>>> import numpy as np
>>> import numpy.linalg as la
>>> np.set_printoptions(precision=2, suppress=True, linewidth=100)
>>> M = np.load("data.npy")
>>> M
array([[17, 16,  0],
       [12, 12,  0],
       [12, 12,  0],
       [17, 16,  0],
       [27, 24,  0],
       [32, 28,  0],
       [ 2,  4,  0],
       [22, 20,  0],
       [42, 36,  0],
       [27, 24,  0],
       [12, 12,  0],
       [22, 20,  0],
       [27, 24,  0],
       [22, 20,  0],
       [27, 24,  0],
       [27, 24,  0],
       [32, 28,  0],
       [32, 28,  0],
       [27, 24,  0],
       [ 0,  0,  0]])
>>> la.norm(M, axis=1)
array([23.35, 16.97, 16.97, 23.35, 36.12, 42.52,  4.47, 29.73, 55.32, 36.12, 16.97, 29.73, 36.12,
       29.73, 36.12, 36.12, 42.52, 42.52, 36.12,  0.  ])
>>> round(la.norm(M) ** 2 / la.norm(M, 2) ** 2, 2)
np.float64(1.0)
>>> round(float(la.norm(M, "nuc")), 2)
147.55
>>> np.round(la.norm(M[17], 1), 2), np.round(la.norm(M[17], np.inf), 2)
(np.float64(60.0), np.float64(32.0))
>>> la.norm(M, axis=0)
array([108.06,  96.25,   0.  ])
>>> la.cond(M) > 100
np.True_
>>> np.round(la.norm(M, 2) / la.norm(M), 2)
np.float64(1.0)
>>> np.argsort(-la.norm(M, axis=0).round(6), kind="stable")[:3]
array([0, 1, 2])
>>> [round(float(x), 2) for x in la.svd(M, compute_uv=False)[:3]]
[144.68, 2.87, 0.0]
>>> mat = np.loadtxt("a.csv", delimiter=",")
>>> mat
array([[  8.13,   3.09,   0.07],
       [  2.28,   1.34,  -0.89],
       [ -9.37,  -3.12,   0.7 ],
       [  4.53,  -5.91,   0.7 ],
       [ 18.25,  -2.89,   0.  ],
       [-28.24,  -1.36,  -0.63],
       [ -5.77,   3.06,   0.26],
       [-17.42,   0.49,   0.2 ],
       [ -9.57,  -0.92,   0.5 ],
       [-11.7 ,  -2.49,  -0.63],
       [ 14.44,   2.26,  -0.17],
       [-15.1 ,  -1.7 ,   0.06]])
>>> rng = np.random.default_rng(378053)
>>> z = rng.permutation(3)
>>> other = mat[:, z] * rng.choice([-1, 1], 3)
>>> other
array([[ -3.09,  -8.13,  -0.07],
       [ -1.34,  -2.28,   0.89],
       [  3.12,   9.37,  -0.7 ],
       [  5.91,  -4.53,  -0.7 ],
       [  2.89, -18.25,  -0.  ],
       [  1.36,  28.24,   0.63],
       [ -3.06,   5.77,  -0.26],
       [ -0.49,  17.42,  -0.2 ],
       [  0.92,   9.57,  -0.5 ],
       [  2.49,  11.7 ,   0.63],
       [ -2.26, -14.44,   0.17],
       [  1.7 ,  15.1 ,  -0.06]])
>>> Uu, _, Vh = la.svd(mat.T @ other)
>>> np.round(la.lstsq(mat, other)[0], 2) + 0
array([[ 0., -1.,  0.],
       [-1.,  0.,  0.],
       [ 0.,  0., -1.]])
>>> dist = la.norm(other[:, None] - other[None], axis=-1)
>>> la.matrix_rank(dist ** 2)
np.int64(5)
>>> dist[5]
array([36.65, 30.64, 19.  , 33.11, 46.52,  0.  , 22.92, 11.01, 18.71, 16.58, 42.84, 13.16])
>>> dist.shape
(12, 12)
>>> (dist + 1e9 * np.eye(12)).round(6).argmin(axis=1)
array([ 1,  0,  8,  1, 10,  7,  8, 11,  2,  2,  0,  7])
>>> np.unravel_index(dist.round(6).argmax(), dist.shape)
(np.int64(4), np.int64(5))
>>> other = np.c_[mat[:, :1] @ np.array([[-8]]), np.array([2, 2, 3, 3, 1, 2, 2, 2, 1, 3, 0, 0])]
>>> other
array([[ -65.04,    2.  ],
       [ -18.24,    2.  ],
       [  74.96,    3.  ],
       [ -36.24,    3.  ],
       [-146.  ,    1.  ],
       [ 225.92,    2.  ],
       [  46.16,    2.  ],
       [ 139.36,    2.  ],
       [  76.56,    1.  ],
       [  93.6 ,    3.  ],
       [-115.52,    0.  ],
       [ 120.8 ,    0.  ]])
>>> la.norm(la.qr(mat)[0].T @ other, axis=0) ** 2 / ((other ** 2).sum(axis=0) + 1e-12)
array([1.  , 0.23])
>>> np.round(la.lstsq(mat, other[:, 0])[0], 2) + 0
array([-8.,  0.,  0.])
>>> other = np.array([[-1, -1, 2], [-1, -1, 2], [1, 0, 2]])
>>> np.einsum("ik,kj->ij", M, other)
array([[-33, -33,  66],
       [-24, -24,  48],
       [-24, -24,  48],
       [-33, -33,  66],
       [-51, -51, 102],
       [-60, -60, 120],
       [ -6,  -6,  12],
       [-42, -42,  84],
       [-78, -78, 156],
       [-51, -51, 102],
       [-24, -24,  48],
       [-42, -42,  84],
       [-51, -51, 102],
       [-42, -42,  84],
       [-51, -51, 102],
       [-51, -51, 102],
       [-60, -60, 120],
       [-60, -60, 120],
       [-51, -51, 102],
       [  0,   0,   0]])
>>> np.einsum("ij->j", M)
array([438, 396,   0])
>>> la.matrix_rank(M @ other)
np.int64(1)
>>> other.T @ M.T
array([[-33, -24, -24, -33, -51, -60,  -6, -42, -78, -51, -24, -42, -51, -42, -51, -51, -60, -60,
        -51,   0],
       [-33, -24, -24, -33, -51, -60,  -6, -42, -78, -51, -24, -42, -51, -42, -51, -51, -60, -60,
        -51,   0],
       [ 66,  48,  48,  66, 102, 120,  12,  84, 156, 102,  48,  84, 102,  84, 102, 102, 120, 120,
        102,   0]])
>>> la.matrix_rank(np.vstack([M, other.T]))
np.int64(3)
>>> np.einsum("ij,ij->i", M, M)
array([ 545,  288,  288,  545, 1305, 1808,   20,  884, 3060, 1305,  288,  884, 1305,  884, 1305,
       1305, 1808, 1808, 1305,    0])
>>> x = np.array([0, 3, 5])
>>> rhs = mat @ x
>>> np.round(la.pinv(mat) @ mat, 2) + 0
array([[1., 0., 0.],
       [0., 1., 0.],
       [0., 0., 1.]])
>>> rhs = rhs + 0.05 * rng.normal(size=12)
>>> rhs
array([  9.59,  -0.39,  -5.91, -14.2 ,  -8.65,  -7.19,  10.46,   2.45,  -0.12, -10.63,   5.88,
        -4.81])
>>> b, *_ = la.lstsq(mat, rhs)
>>> [round(float(la.norm(la.solve(mat.T @ mat + lam * np.eye(3), mat.T @ rhs))), 2) for lam in (0, 1, 10, 100)]
[5.82, 4.59, 2.64, 1.27]
>>> J = np.load("test19.npy")
>>> J
array([[0, 1, 0, 1],
       [1, 0, 0, 1],
       [0, 0, 0, 1],
       [1, 1, 1, 0]])
>>> # symmetric, so the eigenvalues are real
>>> J - J[0]
array([[ 0,  0,  0,  0],
       [ 1, -1,  0,  0],
       [ 0, -1,  0,  0],
       [ 1,  0,  1, -1]])
>>> la.matrix_rank(J)
np.int64(4)
>>> J.sum(axis=1)
array([2, 2, 1, 3])
>>> np.diff(J, axis=0)
array([[ 1, -1,  0,  0],
       [-1,  0,  0,  0],
       [ 1,  1,  1, -1]])
>>> la.svd(J, compute_uv=False)
array([2.17, 1.48, 1.  , 0.31])
>>> np.round(la.norm(J), 2)
np.float64(2.83)
>>> J.mean(axis=0)
array([0.5 , 0.5 , 0.25, 0.75])
>>> np.unravel_index(np.abs(J).argmax(), J.shape)
(np.int64(0), np.int64(1))
>>> w, vecs = la.eig(J)
>>> np.round(J @ vecs[:, 0] - w[0] * vecs[:, 0], 2) + 0
array([0., 0., 0., 0.])
>>> round(np.prod(w), 2)
np.float64(1.0)
>>> w
array([ 2.17,  0.31, -1.  , -1.48])
>>> np.sort(la.eigvals(J.T))
array([-1.48, -1.  ,  0.31,  2.17])
>>> np.sort(la.eigvals(J @ J))
array([0.1 , 1.  , 2.19, 4.71])
>>> np.round(la.det(J[::-1]), 2)
np.float64(1.0)
>>> np.kron(np.eye(2, dtype=int), J)
array([[0, 1, 0, 1, 0, 0, 0, 0],
       [1, 0, 0, 1, 0, 0, 0, 0],
       [0, 0, 0, 1, 0, 0, 0, 0],
       [1, 1, 1, 0, 0, 0, 0, 0],
       [0, 0, 0, 0, 0, 1, 0, 1],
       [0, 0, 0, 0, 1, 0, 0, 1],
       [0, 0, 0, 0, 0, 0, 0, 1],
       [0, 0, 0, 0, 1, 1, 1, 0]])
>>> la.eigvals(J)
array([ 2.17,  0.31, -1.  , -1.48])
>>> other = la.inv(J)
>>> round(float(la.slogdet(J)[0]), 2)
1.0
>>> la.det(J) * other
array([[ 0.,  1., -1.,  0.],
       [ 1.,  0., -1.,  0.],
       [-1., -1.,  2.,  1.],
       [ 0.,  0.,  1.,  0.]])
>>> round(la.det(J) * la.det(other), 2)
np.float64(1.0)
>>> la.inv(other)
array([[0., 1., 0., 1.],
       [1., 0., 0., 1.],
       [0., 0., 0., 1.],
       [1., 1., 1., 0.]])
>>> other
array([[ 0.,  1., -1.,  0.],
       [ 1.,  0., -1.,  0.],
       [-1., -1.,  2.,  1.],
       [ 0.,  0.,  1.,  0.]])
>>> np.round(la.cond(J), 2)
np.float64(6.98)
>>> A = np.array([[0, -2, 0, -5], [2, 0, -4, 0], [0, 4, 0, -1], [5, 0, 1, 0]])
>>> other = la.inv(A)
>>> round(float(la.cond(A)), 2)
1.35
>>> np.allclose(other, A.T)
False
>>> other
array([[ 0.  ,  0.05,  0.  ,  0.18],
       [-0.05,  0.  ,  0.23,  0.  ],
       [-0.  , -0.23, -0.  ,  0.09],
       [-0.18, -0.  , -0.09, -0.  ]])
>>> (np.abs(other) > 1e-9).astype(int)
array([[0, 1, 0, 1],
       [1, 0, 1, 0],
       [0, 1, 0, 1],
       [1, 0, 1, 0]])
>>> np.round(la.det(2 * other), 2), np.round(la.det(other), 2)
(np.float64(0.03), np.float64(0.0))
>>> np.round(la.det(other.T), 2)
np.float64(0.0)
>>> np.einsum("ii->", other)
np.float64(0.0)
>>> round(la.det(other[::-1]), 2)
np.float64(0.0)
